% ipython --no-banner

In [1]: import numpy as np

In [2]: np.set_printoptions(precision=2, suppress=True, linewidth=140, floatmode="fixed")

In [3]: def rd(a):
   ...:     return np.round(a, 2) + 0
   ...: 

In [4]: K = np.load("data.npy")

In [5]: K
Out[5]: 
array([[-1, -1,  3,  3,  1, -2, -2],
       [-2,  0,  1,  3,  3,  3,  1],
       [-2,  0,  1,  0,  0, -2,  2],
       [ 2,  3,  2,  2,  0,  1,  1],
       [-1,  1,  1,  2,  1,  0, -2],
       [-3,  2, -1,  2, -1,  1, -2],
       [ 2,  2,  0,  1,  3, -3,  3]])

In [6]: f, g = K[5], K[6]

In [7]: f @ f
Out[7]: np.int64(24)

In [8]: pr = (f @ g) / (f @ f) * f

In [9]: (g - pr) @ f
Out[9]: np.float64(0.0)

In [10]: rng = np.random.default_rng(586643)

In [11]: idx = rng.permutation(7)

In [12]: idx
Out[12]: array([0, 3, 2, 6, 1, 5, 4])

In [13]: M2 = K[idx][:, idx]

In [14]: M2
Out[14]: 
array([[-1,  3,  3, -2, -1, -2,  1],
       [ 2,  2,  2,  1,  3,  1,  0],
       [-2,  0,  1,  2,  0, -2,  0],
       [ 2,  1,  0,  3,  2, -3,  3],
       [-2,  3,  1,  1,  0,  3,  3],
       [-3,  2, -1, -2,  2,  1, -1],
       [-1,  2,  1, -2,  1,  0,  1]])

In [15]: np.trace(M2)
Out[15]: np.int64(7)

In [16]: np.diag(M2)
Out[16]: array([-1,  2,  1,  3,  0,  1,  1])

In [17]: Uu, sig = np.linalg.svd(K)
ValueError: too many values to unpack (expected 2)


In [18]: Uu, sig, vt = np.linalg.svd(K, full_matrices=False)

In [19]: rd(sig / sig[0])
Out[19]: array([1.00, 0.93, 0.67, 0.56, 0.49, 0.35, 0.09])

In [20]: rd(sig)
Out[20]: array([7.54, 7.00, 5.05, 4.23, 3.67, 2.61, 0.64])

In [21]: Q, Rm = np.linalg.qr(K)

In [22]: rd(abs(Rm[0, 0])), rd(np.linalg.norm(K[:, 0]))
Out[22]: (np.float64(5.2), np.float64(5.2))

In [23]: np.allclose(Rm.T @ Rm, K.T @ K)
Out[23]: True

In [24]: np.trace(Q @ Q.T)
Out[24]: np.float64(7.0)

In [25]: rd(np.abs(np.diag(Rm)))
Out[25]: array([5.20, 4.29, 4.09, 2.43, 3.15, 4.49, 2.22])

In [26]: f = np.array([-1, -2, 0, 3, 4, 5, 2])

In [27]: M2 = K + np.outer(f, np.eye(7)[2])

In [28]: np.linalg.matrix_rank(M2 - K)
Out[28]: np.int64(1)

In [29]: F = np.loadtxt("dump.csv", delimiter=",")

In [30]: rd(F)
Out[30]: 
array([[-0.43, -0.05, -0.15,  0.01, -0.22],
       [ 0.46, -0.08,  0.03, -0.40, -0.22],
       [-0.39, -0.28, -0.32,  0.02,  0.16],
       [-0.04,  0.13,  0.35, -0.49,  0.70],
       [ 0.12,  0.23,  0.32,  0.06, -0.14],
       [ 0.39, -0.51, -0.29,  0.21,  0.38],
       [-0.04, -0.18,  0.25,  0.46,  0.35],
       [-0.08,  0.23,  0.41,  0.42,  0.05],
       [-0.27,  0.48, -0.42, -0.12,  0.28],
       [ 0.43,  0.40, -0.37,  0.12,  0.14],
       [ 0.15,  0.33, -0.17,  0.37,  0.03]])

In [31]: F @ F
ValueError: matmul: Input operand 1 has a mismatch in its core dimension 0, with gufunc signature (n?,k),(k,m?)->(n?,m?) (size 11 is different from 5)


In [32]: cov = F.T @ F

In [33]: np.allclose(cov, cov.T)
Out[33]: True

In [34]: np.trace(cov), rd((F ** 2).sum())
Out[34]: (np.float64(5.0), np.float64(5.0))

In [35]: rd(cov)
Out[35]: 
array([[1.00, 0.00, 0.00, 0.00, 0.00],
       [0.00, 1.00, 0.00, 0.00, 0.00],
       [0.00, 0.00, 1.00, 0.00, 0.00],
       [0.00, 0.00, 0.00, 1.00, 0.00],
       [0.00, 0.00, 0.00, 0.00, 1.00]])

In [36]: M2 = np.c_[F[:, :2] @ np.array([[1, 0], [1, 0]]), np.array([1, 1, 2, 3, 2, 3, 3, 2, 2, 0, 1])]

In [37]: rd(M2)
Out[37]: 
array([[-0.48,  0.00,  1.00],
       [ 0.39,  0.00,  1.00],
       [-0.67,  0.00,  2.00],
       [ 0.09,  0.00,  3.00],
       [ 0.34,  0.00,  2.00],
       [-0.12,  0.00,  3.00],
       [-0.22,  0.00,  3.00],
       [ 0.15,  0.00,  2.00],
       [ 0.21,  0.00,  2.00],
       [ 0.83,  0.00,  0.00],
       [ 0.48,  0.00,  1.00]])

In [38]: rd(np.linalg.norm(np.linalg.qr(F)[0].T @ M2, axis=0) ** 2 / ((M2 ** 2).sum(axis=0) + 1e-12))
Out[38]: array([1.00, 0.00, 0.51])

In [39]: np.linalg.matrix_rank(np.c_[F, M2])
Out[39]: np.int64(6)

In [40]: rd(np.linalg.lstsq(F, M2[:, 0])[0])
Out[40]: array([1.00, 1.00, 0.00, 0.00, 0.00])

In [41]: rd(np.linalg.norm(M2 - F @ np.linalg.lstsq(F, M2)[0], axis=0))
Out[41]: array([0.00, 0.00, 4.77])

In [42]: f = np.array([2, -2])

In [43]: rd(np.array([np.convolve(row, f, "same") for row in M2]))
Out[43]: 
array([[-0.95,  0.95,  2.00],
       [ 0.78, -0.78,  2.00],
       [-1.33,  1.33,  4.00],
       [ 0.18, -0.18,  6.00],
       [ 0.69, -0.69,  4.00],
       [-0.24,  0.24,  6.00],
       [-0.43,  0.43,  6.00],
       [ 0.30, -0.30,  4.00],
       [ 0.42, -0.42,  4.00],
       [ 1.66, -1.66,  0.00],
       [ 0.97, -0.97,  2.00]])

In [44]: rd(np.polyval(f, M2[1]))
Out[44]: array([-1.22, -2.00,  0.00])

In [45]: rd(np.convolve(M2[1], f))
Out[45]: array([ 0.78, -0.78,  2.00, -2.00])
